>>> import numpy as np
>>> np.set_printoptions(precision=2, suppress=True, linewidth=100)
>>> W0 = np.array([[3, 0, 0], [3, 3, 0], [0, 1, 0]])
>>> W0
array([[3, 0, 0],
       [3, 3, 0],
       [0, 1, 0]])
>>> np.argsort(-np.linalg.norm(W0, axis=0).round(6), kind="stable")[:3]
array([0, 1, 2])
>>> round(np.linalg.norm(W0, 2) / np.linalg.norm(W0), 2)
np.float64(0.92)
>>> [round(float(x), 2) for x in np.linalg.svd(W0, compute_uv=False)[:3]]
[4.88, 2.04, 0.0]
>>> rk = np.linalg.matrix_rank(W0)
>>> rk
np.int64(2)
>>> null = np.linalg.svd(W0)[2][rk:].T
>>> [int(np.linalg.matrix_rank(W0[:i])) for i in range(1, len(W0) + 1)]
[1, 2, 2]
>>> null.shape
(3, 1)
>>> np.linalg.matrix_rank(W0.T @ W0), np.linalg.matrix_rank(W0 @ W0.T)
(np.int64(2), np.int64(2))
>>> [int(np.linalg.matrix_rank(np.delete(W0, i, axis=0))) for i in range(3)]
[2, 2, 2]
>>> rng = np.random.default_rng(41)
>>> labels = rng.permutation(3)
>>> labels
array([0, 1, 2])
>>> out = W0[labels][:, labels]
>>> round(float(np.linalg.det(out)), 2), round(np.linalg.det(W0[labels]), 2)
(0.0, np.float64(0.0))
>>> out
array([[3, 0, 0],
       [3, 3, 0],
       [0, 1, 0]])
>>> t3 = np.stack([W0, 4 * W0, W0[::-1]])
>>> np.linalg.det(t3)
array([0., 0., 0.])
>>> (t3 @ W0.T).shape
(3, 3, 3)
>>> np.linalg.norm(t3, axis=(1, 2))
array([ 5.29, 21.17,  5.29])
>>> np.linalg.matrix_rank(t3.reshape(3, -1))
np.int64(2)
>>> r0 = np.array([2, 0, 3])
>>> np.convolve(W0[0], r0)
array([6, 0, 9, 0, 0])
>>> np.cross(W0[0, :3], W0[2, :3])
array([0, 0, 3])
>>> out = np.array([[-7, 2, -5], [5, 6, -5], [-8, -6, 0]])
>>> W2 = np.array([[3]])
>>> F = np.block([[out, np.array([[0], [2], [1]])], [np.zeros((1, 3)), W2]])
>>> F
array([[-7.,  2., -5.,  0.],
       [ 5.,  6., -5.,  2.],
       [-8., -6.,  0.,  1.],
       [ 0.,  0.,  0.,  3.]])
>>> out = np.linalg.inv(F)
>>> round(np.linalg.slogdet(F)[0], 2)
np.float64(1.0)
>>> np.round(F @ out, 2) + 0
array([[1., 0., 0., 0.],
       [0., 1., 0., 0.],
       [0., 0., 1., 0.],
       [0., 0., 0., 1.]])
>>> (np.abs(out) > 1e-9).astype(int)
array([[1, 1, 1, 1],
       [1, 1, 1, 1],
       [1, 1, 1, 1],
       [0, 0, 0, 1]])
>>> np.round(np.linalg.cond(F), 2)
np.float64(9.98)
>>> out
array([[-0.15,  0.15,  0.1 , -0.13],
       [ 0.2 , -0.2 , -0.3 ,  0.23],
       [ 0.09, -0.29, -0.26,  0.28],
       [ 0.  ,  0.  ,  0.  ,  0.33]])
>>> q, vecs = np.linalg.qr(out[:, :3])[0], np.linalg.qr(out[:, 3:])[0]
>>> s = np.linalg.svd(q.T @ vecs, compute_uv=False)
>>> np.degrees(np.arccos(s.clip(0, 1)))
array([40.66])
>>> t3 = np.stack([F, -1 * F, F[::-1]])
>>> np.linalg.norm(t3, axis=(1, 2))
array([16.67, 16.67, 16.67])
>>> np.linalg.matrix_rank(t3.reshape(3, -1))
np.int64(2)
>>> t3.shape
(3, 4, 4)
>>> np.einsum("bij,cij->bc", t3, t3)
array([[ 278., -278., -148.],
       [-278.,  278.,  148.],
       [-148.,  148.,  278.]])
>>> np.linalg.matrix_rank(t3)
array([4, 4, 4])
>>> x = np.array([4, 0, 5, 4])
>>> target = F @ x
>>> b, lr = np.zeros(4), 1 / np.linalg.norm(F, 2) ** 2
>>> for i in range(30):
...     b -= lr * F.T @ (F @ b - target)
...     if i % 5 == 0: print(i, round(np.linalg.norm(F @ b - target), 2))
... 
0 27.85
5 9.87
10 7.12
15 5.39
20 4.31
25 3.63
>>> b
array([ 4.7 , -1.26,  3.61,  3.02])
>>> np.round(np.linalg.cond(F), 2)
np.float64(9.98)
>>> round(np.linalg.det(F[::-1]), 2)
np.float64(600.0)
>>> np.round(np.linalg.det(F.T), 2)
np.float64(600.0)
>>> np.poly(F)
array([   1.,   -2., -125.,  166.,  600.])
>>> round(np.linalg.eigvals(F).sum().real, 2)
np.float64(2.0)
>>> data = np.load("a.npy")
>>> data
array([[0.49, 0.1 , 0.49],
       [0.1 , 0.02, 0.1 ],
       [0.49, 0.1 , 0.49]])
>>> round(float(np.linalg.norm(data) ** 2 / np.linalg.norm(data, 2) ** 2), 2)
1.0
>>> round(float(np.linalg.norm(data[1], 1)), 2), round(np.linalg.norm(data[1], np.inf), 2)
(0.22, np.float64(0.1))
>>> np.linalg.norm(data, axis=1)
array([0.7 , 0.14, 0.7 ])
>>> J = np.loadtxt("mat.csv", delimiter=",")
>>> J
array([[ 0.92,  0.  , -0.39,  0.  ],
       [ 0.  ,  1.  ,  0.  ,  0.  ],
       [ 0.39,  0.  ,  0.92,  0.  ],
       [ 0.  ,  0.  ,  0.  ,  1.  ]])
>>> w1 = np.array([[8, 2, 3], [2, 7, 8], [1, 1, 0], [3, 4, 3]])
>>> b = np.array([2, 3, 0])
>>> act = np.maximum(J @ w1 + b, 0)
>>> np.linalg.matrix_rank(act)
np.int64(3)
>>> (act > 0).mean(axis=0)
array([1., 1., 1.])
>>> (act > 0).astype(int)
array([[1, 1, 1],
       [1, 1, 1],
       [1, 1, 1],
       [1, 1, 1]])
>>> W2 = np.array([[2, 0, 2], [0, 1, 0], [0, 1, 1]])
>>> act @ W2
array([[17.95,  7.21, 20.71],
       [ 8.  , 18.  , 16.  ],
       [12.09,  5.87, 13.26],
       [10.  , 10.  , 13.  ]])
>>> w1 @ W2
array([[16,  5, 19],
       [ 4, 15, 12],
       [ 2,  1,  2],
       [ 6,  7,  9]])
>>> hat = np.triu(np.array([[3, 3, 2, -2], [0, 1, 3, 3], [2, -3, 1, 0], [1, 1, -2, 2]]), 1) + np.eye(4)
>>> out = hat @ J @ np.linalg.inv(hat)
>>> np.poly(out)
array([ 1.  , -3.84,  5.68, -3.84,  1.  ])
>>> hat @ J - J @ hat
array([[ 0.78,  0.24,  0.  , -0.16],
       [ 1.17,  0.  , -0.24,  0.  ],
       [ 0.  , -1.17, -0.78,  0.78],
       [ 0.  ,  0.  ,  0.  ,  0.  ]])
>>> m1 = np.array([[0.32, 0.81, 4.46],
...     [1.7, -7.24, 3.66],
...     [2.53, -11.14, 3.23],
...     [-0.22, 1.43, 0.51],
...     [3.31, -16.74, 1.2],
...     [-0.01, 0.04, 0.07],
...     [-0.1, 1.6, 1.64],
...     [-0.43, 4.63, 3.6],
...     [0.9, -3.58, 1.8],
...     [-1.73, 12.53, 4.51],
...     [0.52, -2.64, 0.1],
...     [0.24, 0.37, 2.31],
...     [1.46, -4.4, 4.58],
...     [-0.26, 2.98, 2.1],
...     [-0.36, 4.81, 4.79],
...     [3.75, -19.42, 1.32],
...     [0.58, -0.55, 3.86],
...     [0.18, 1.95, 3.77],
...     [2.55, -10.99, 4.29],
...     [3.59, -17.97, 1.82]])
>>> U, s, VT = np.linalg.svd(m1)
>>> np.argmax(s[:-1] / (s[1:] + 1e-6)) + 1
np.int64(2)
>>> out = U[:, :2] @ np.diag(s[:2]) @ VT[:2]
>>> np.linalg.matrix_rank(out)
np.int64(2)
>>> round(float(np.abs(m1 - out).max()), 2)
0.1
>>> round(float(np.linalg.norm(m1 - out, 2)), 2), round(float(s[2]), 2)
(0.2, 0.2)
>>> U, s, VT = np.linalg.svd(W0)
>>> vecs = VT[:(s > 1e-8).sum()]
>>> x = W0[0] + 3 * W0[2] + rng.integers(2) * np.eye(3)[1]
>>> x
array([3., 4., 0.])
>>> round(np.linalg.norm(x - vecs.T @ vecs @ x), 2)
np.float64(0.0)
>>> np.diag(vecs.T @ vecs)
array([1., 1., 0.])
>>> W2 = m1[[10, 3]].astype(float)
>>> for _ in range(7):
...     labels = np.linalg.norm(m1[:, None] - W2, axis=-1).argmin(axis=1)
...     W2 = np.array([m1[labels == j].mean(axis=0) for j in range(2)])
... 
>>> labels
array([1, 0, 0, 1, 0, 1, 1, 1, 1, 1, 1, 1, 1, 1, 1, 0, 1, 1, 0, 0])
>>> W2[1] - W2[0]
array([-2.83, 15.34,  0.13])
>>> W2
array([[  2.9 , -13.92,   2.59],
       [  0.08,   1.43,   2.72]])
>>> np.abs(W2[1] - W2[0]).argmax()
np.int64(1)
>>> hat = m1 @ np.linalg.solve(m1.T @ m1, m1.T)
>>> round(np.trace(hat), 2)
np.float64(3.0)
>>> hat @ m1[:, 2]
array([4.46, 3.66, 3.23, 0.51, 1.2 , 0.07, 1.64, 3.6 , 1.8 , 4.51, 0.1 , 2.31, 4.58, 2.1 , 4.79,
       1.32, 3.86, 3.77, 4.29, 1.82])
>>> labels = rng.integers(0, 3, 4)
>>> A = np.triu((labels[:, None] == labels) & (rng.random((4, 4)) < 0.8), 1).astype(int)
>>> A += A.T
>>> A
array([[0, 0, 0, 1],
       [0, 0, 1, 0],
       [0, 1, 0, 0],
       [1, 0, 0, 0]])
>>> d = np.linalg.norm(m1[:, None] - m1[None], axis=-1)
>>> d.shape
(20, 20)
>>> np.flatnonzero(d[13] < d.mean() / 2)
array([ 0,  3,  5,  6,  7, 11, 13, 14, 16, 17])
>>> np.linalg.matrix_rank(d ** 2)
np.int64(5)
>>> d.mean(axis=1).argmax()
np.int64(15)
>>> np.unravel_index(d.round(6).argmax(), d.shape)
(np.int64(9), np.int64(15))
>>> (d + 1e9 * np.eye(20)).round(6).argmin(axis=1)
array([17, 12, 18,  6, 19,  3,  3, 14, 10, 14,  8,  6,  8,  6,  7, 19,  0,  0,  2,  4])
